% python3 -q
>>> import numpy as np
>>> import numpy.linalg as la
>>> np.set_printoptions(precision=2, suppress=True, linewidth=200, legacy="1.25")
>>> rd = lambda a: np.round(a, 2) + 0
>>> X = np.loadtxt("a.csv", delimiter=",")
>>> X
array([[ 1., -2., -1.,  3., -2., -2.],
       [ 0.,  5.,  0.,  2.,  0.,  1.],
       [-3., -1., -6.,  0.,  3.,  0.],
       [ 3.,  1., -1.,  3.,  3., -1.],
       [ 0.,  0., -2.,  3.,  7.,  2.],
       [ 0.,  3.,  1., -3., -1.,  2.]])
>>> t = np.radians(45)
>>> r_ = np.eye(6)
>>> r_[3, 3] = r_[4, 4] = np.cos(t)
>>> r_[3, 4], r_[4, 3] = -np.sin(t), np.sin(t)
>>> rd(r_)
array([[ 1.  ,  0.  ,  0.  ,  0.  ,  0.  ,  0.  ],
       [ 0.  ,  1.  ,  0.  ,  0.  ,  0.  ,  0.  ],
       [ 0.  ,  0.  ,  1.  ,  0.  ,  0.  ,  0.  ],
       [ 0.  ,  0.  ,  0.  ,  0.71, -0.71,  0.  ],
       [ 0.  ,  0.  ,  0.  ,  0.71,  0.71,  0.  ],
       [ 0.  ,  0.  ,  0.  ,  0.  ,  0.  ,  1.  ]])
>>> other = X @ r_.T
>>> rd(other)
array([[ 1.  , -2.  , -1.  ,  3.54,  0.71, -2.  ],
       [ 0.  ,  5.  ,  0.  ,  1.41,  1.41,  1.  ],
       [-3.  , -1.  , -6.  , -2.12,  2.12,  0.  ],
       [ 3.  ,  1.  , -1.  ,  0.  ,  4.24, -1.  ],
       [ 0.  ,  0.  , -2.  , -2.83,  7.07,  2.  ],
       [ 0.  ,  3.  ,  1.  , -1.41, -2.83,  2.  ]])
>>> rd(la.det(r_)), rd(np.trace(r_))
(1.0, 5.41)
>>> np.allclose(X @ X.T, other @ other.T)
True
>>> rd(la.svd(X, compute_uv=False)), rd(la.svd(other, compute_uv=False))
(array([10.45,  7.16,  6.58,  4.34,  2.14,  0.85]), array([10.45,  7.16,  6.58,  4.34,  2.14,  0.85]))
